% ipython --no-banner

In [1]: import numpy as np

In [2]: np.set_printoptions(suppress=True, linewidth=160)

In [3]: def rd(a):
   ...:     return np.round(a, 2) + 0
   ...: 

In [4]: other = np.array([[0], [2], [-4], [-5], [3], [-4], [3], [5], [5], [-3], [0], [-2], [3]])

In [5]: cent = np.array([[0, -1, -2, -1, 2, -1, 2]])

In [6]: M = other @ cent

In [7]: M
Out[7]: 
array([[  0,   0,   0,   0,   0,   0,   0],
       [  0,  -2,  -4,  -2,   4,  -2,   4],
       [  0,   4,   8,   4,  -8,   4,  -8],
       [  0,   5,  10,   5, -10,   5, -10],
       [  0,  -3,  -6,  -3,   6,  -3,   6],
       [  0,   4,   8,   4,  -8,   4,  -8],
       [  0,  -3,  -6,  -3,   6,  -3,   6],
       [  0,  -5, -10,  -5,  10,  -5,  10],
       [  0,  -5, -10,  -5,  10,  -5,  10],
       [  0,   3,   6,   3,  -6,   3,  -6],
       [  0,   0,   0,   0,   0,   0,   0],
       [  0,   2,   4,   2,  -4,   2,  -4],
       [  0,  -3,  -6,  -3,   6,  -3,   6]])

In [8]: rk = np.linalg.matrix_rank(M)

In [9]: rk
Out[9]: np.int64(1)

In [10]: null = np.linalg.svd(M)[2][rk:].T

In [11]: [int(np.linalg.matrix_rank(np.delete(M, i, axis=0))) for i in range(13)]
Out[11]: [1, 1, 1, 1, 1, 1, 1, 1, 1, 1, 1, 1, 1]

In [12]: [int(np.linalg.matrix_rank(M[:i])) for i in range(1, len(M) + 1)]
Out[12]: [0, 1, 1, 1, 1, 1, 1, 1, 1, 1, 1, 1, 1]

In [13]: rd(null @ null.T)
Out[13]: 
array([[ 1.  ,  0.  ,  0.  ,  0.  ,  0.  ,  0.  ,  0.  ],
       [ 0.  ,  0.93, -0.13, -0.07,  0.13, -0.07,  0.13],
       [ 0.  , -0.13,  0.73, -0.13,  0.27, -0.13,  0.27],
       [ 0.  , -0.07, -0.13,  0.93,  0.13, -0.07,  0.13],
       [ 0.  ,  0.13,  0.27,  0.13,  0.73,  0.13, -0.27],
       [ 0.  , -0.07, -0.13, -0.07,  0.13,  0.93,  0.13],
       [ 0.  ,  0.13,  0.27,  0.13, -0.27,  0.13,  0.73]])

In [14]: rd(np.trace(np.linalg.pinv(M) @ M))
Out[14]: np.float64(1.0)

In [15]: np.allclose(M[:-1].T @ np.linalg.lstsq(M[:-1].T, M[-1])[0], M[-1])
Out[15]: True

In [16]: np.unique(M.round(6), axis=0).shape
Out[16]: (8, 7)

In [17]: Uu, sv, vt = np.linalg.svd(M)

In [18]: np.argmax(sv[:-1] / (sv[1:] + 1e-6)) + 1
Out[18]: np.int64(1)

In [19]: other = Uu[:, :1] @ np.diag(sv[:1]) @ vt[:1]

In [20]: rd(np.abs(M - other).max())
Out[20]: np.float64(0.0)

In [21]: rd(np.linalg.norm(M - other) / np.linalg.norm(M))
Out[21]: np.float64(0.0)

In [22]: np.linalg.matrix_rank(M, rtol=0.05)
Out[22]: np.int64(1)

In [23]: Uu, sv, vt = np.linalg.svd(M)

In [24]: evecs = vt[:(sv > 1e-8).sum()]

In [25]: rng = np.random.default_rng(471)

In [26]: vec = M[11] + -2 * M[7] + rng.integers(2) * np.eye(7)[3]

In [27]: vec
Out[27]: array([  0.,  12.,  24.,  12., -24.,  12., -24.])

In [28]: rd(np.linalg.norm(vec - evecs.T @ evecs @ vec))
Out[28]: np.float64(0.0)

In [29]: rd(np.diag(evecs.T @ evecs))
Out[29]: array([0.  , 0.07, 0.27, 0.07, 0.27, 0.07, 0.27])

In [30]: feats = np.loadtxt("layer2.csv", delimiter=",")

In [31]: feats
Out[31]: 
array([[0., 0., 0., 1., 0., 1., 0., 1., 0., 0., 0., 1.],
       [0., 0., 1., 0., 1., 0., 1., 0., 1., 1., 0., 0.],
       [0., 1., 0., 0., 1., 0., 1., 0., 1., 1., 0., 0.],
       [1., 0., 0., 0., 0., 0., 0., 1., 0., 0., 1., 1.],
       [0., 1., 1., 0., 0., 0., 1., 0., 1., 1., 0., 0.],
       [1., 0., 0., 0., 0., 0., 0., 1., 0., 0., 1., 0.],
       [0., 1., 1., 0., 1., 0., 0., 0., 1., 1., 0., 0.],
       [1., 0., 0., 1., 0., 1., 0., 0., 0., 0., 1., 1.],
       [0., 1., 1., 0., 1., 0., 1., 0., 0., 1., 0., 0.],
       [0., 1., 1., 0., 1., 0., 1., 0., 1., 0., 0., 0.],
       [0., 0., 0., 1., 0., 1., 0., 1., 0., 0., 0., 1.],
       [1., 0., 0., 1., 0., 0., 0., 1., 0., 0., 1., 0.]])

In [32]: Uu, sv, vt = np.linalg.svd(feats)

In [33]: np.argmax(sv[:-1] / (sv[1:] + 1e-6)) + 1
Out[33]: np.int64(11)

In [34]: other = Uu[:, :11] @ np.diag(sv[:11]) @ vt[:11]

In [35]: rd(np.linalg.norm(feats - other, 2)), rd(sv[11])
Out[35]: (np.float64(0.0), np.float64(0.0))

In [36]: rd(np.abs(feats - other).max())
Out[36]: np.float64(0.0)

In [37]: rd(np.linalg.norm(feats - other) / np.linalg.norm(feats))
Out[37]: np.float64(0.0)

In [38]: np.linalg.matrix_rank(feats, rtol=0.05)
Out[38]: np.int64(11)

In [39]: vec = np.array([3, 1, -3, 3, 0, 0, 2, -3, 3, 0, 1, -3])

In [40]: (feats * vec).sum(axis=1)
Out[40]: array([-3.,  2.,  6., -2.,  3.,  1.,  1.,  4.,  0.,  3., -3.,  4.])

In [41]: np.sign((feats @ vec).round(6))
Out[41]: array([-1.,  1.,  1., -1.,  1.,  1.,  1.,  1.,  0.,  1., -1.,  1.])

In [42]: np.linalg.norm(feats @ vec) <= np.linalg.norm(feats, 2) * np.linalg.norm(vec) + 1e-9
Out[42]: np.True_

In [43]: feats @ np.ones(12)
Out[43]: array([4., 5., 5., 4., 5., 3., 5., 5., 5., 5., 4., 4.])

In [44]: feats @ vec
Out[44]: array([-3.,  2.,  6., -2.,  3.,  1.,  1.,  4.,  0.,  3., -3.,  4.])

In [45]: feats @ (2 * vec)
Out[45]: array([-6.,  4., 12., -4.,  6.,  2.,  2.,  8.,  0.,  6., -6.,  8.])

In [46]: np.argwhere(np.triu(feats))
Out[46]: 
array([[ 0,  3],
       [ 0,  5],
       [ 0,  7],
       [ 0, 11],
       [ 1,  2],
       [ 1,  4],
       [ 1,  6],
       [ 1,  8],
       [ 1,  9],
       [ 2,  4],
       [ 2,  6],
       [ 2,  8],
       [ 2,  9],
       [ 3,  7],
       [ 3, 10],
       [ 3, 11],
       [ 4,  6],
       [ 4,  8],
       [ 4,  9],
       [ 5,  7],
       [ 5, 10],
       [ 6,  8],
       [ 6,  9],
       [ 7, 10],
       [ 7, 11],
       [ 8,  9],
       [10, 11]])

In [47]: feats.sum(axis=0)
Out[47]: array([4., 5., 5., 4., 5., 3., 5., 5., 5., 5., 4., 4.])

In [48]: L = np.diag(feats.sum(axis=1)) - feats

In [49]: round(np.linalg.det(L[1:, 1:]))
Out[49]: 0

In [50]: A = -3 * np.eye(5) + np.eye(5, k=1)

In [51]: A
Out[51]: 
array([[-3.,  1.,  0.,  0.,  0.],
       [ 0., -3.,  1.,  0.,  0.],
       [ 0.,  0., -3.,  1.,  0.],
       [ 0.,  0.,  0., -3.,  1.],
       [ 0.,  0.,  0.,  0., -3.]])

In [52]: P = np.triu(np.array([[3, -1, 2, -2, 2],
    ...:     [1, -2, 3, -2, 0],
    ...:     [1, 3, 3, -2, 0],
    ...:     [-3, 2, 1, 3, -1],
    ...:     [0, 0, -3, -2, 3]]), 1) + np.eye(5)

In [53]: other = P @ A @ np.linalg.inv(P)

In [54]: other
Out[54]: 
array([[-3.,  1., -4., -4., -6.],
       [ 0., -3.,  1.,  5.,  3.],
       [ 0.,  0., -3.,  1., -1.],
       [ 0.,  0.,  0., -3.,  1.],
       [ 0.,  0.,  0.,  0., -3.]])

In [55]: np.poly(other)
Out[55]: array([  1.,  15.,  90., 270., 405., 243.])

In [56]: vals, evecs = np.linalg.eig(A)

In [57]: rd(np.sort(np.linalg.eigvals(A @ A)))
Out[57]: array([9., 9., 9., 9., 9.])

In [58]: A @ evecs[:, 0] - vals[0] * evecs[:, 0]
Out[58]: array([0., 0., 0., 0., 0.])

In [59]: rd(np.sort(np.linalg.eigvals(np.linalg.inv(A))))
Out[59]: array([-0.33, -0.33, -0.33, -0.33, -0.33])

In [60]: rd(np.linalg.det(A))
Out[60]: np.float64(-243.0)

In [61]: A @ A
Out[61]: 
array([[ 9., -6.,  1.,  0.,  0.],
       [ 0.,  9., -6.,  1.,  0.],
       [ 0.,  0.,  9., -6.,  1.],
       [ 0.,  0.,  0.,  9., -6.],
       [ 0.,  0.,  0.,  0.,  9.]])

In [62]: np.allclose(A, A.T)
Out[62]: False

In [63]: rd(np.linalg.matrix_power(A, 3))
Out[63]: 
array([[-27.,  27.,  -9.,   1.,   0.],
       [  0., -27.,  27.,  -9.,   1.],
       [  0.,   0., -27.,  27.,  -9.],
       [  0.,   0.,   0., -27.,  27.],
       [  0.,   0.,   0.,   0., -27.]])
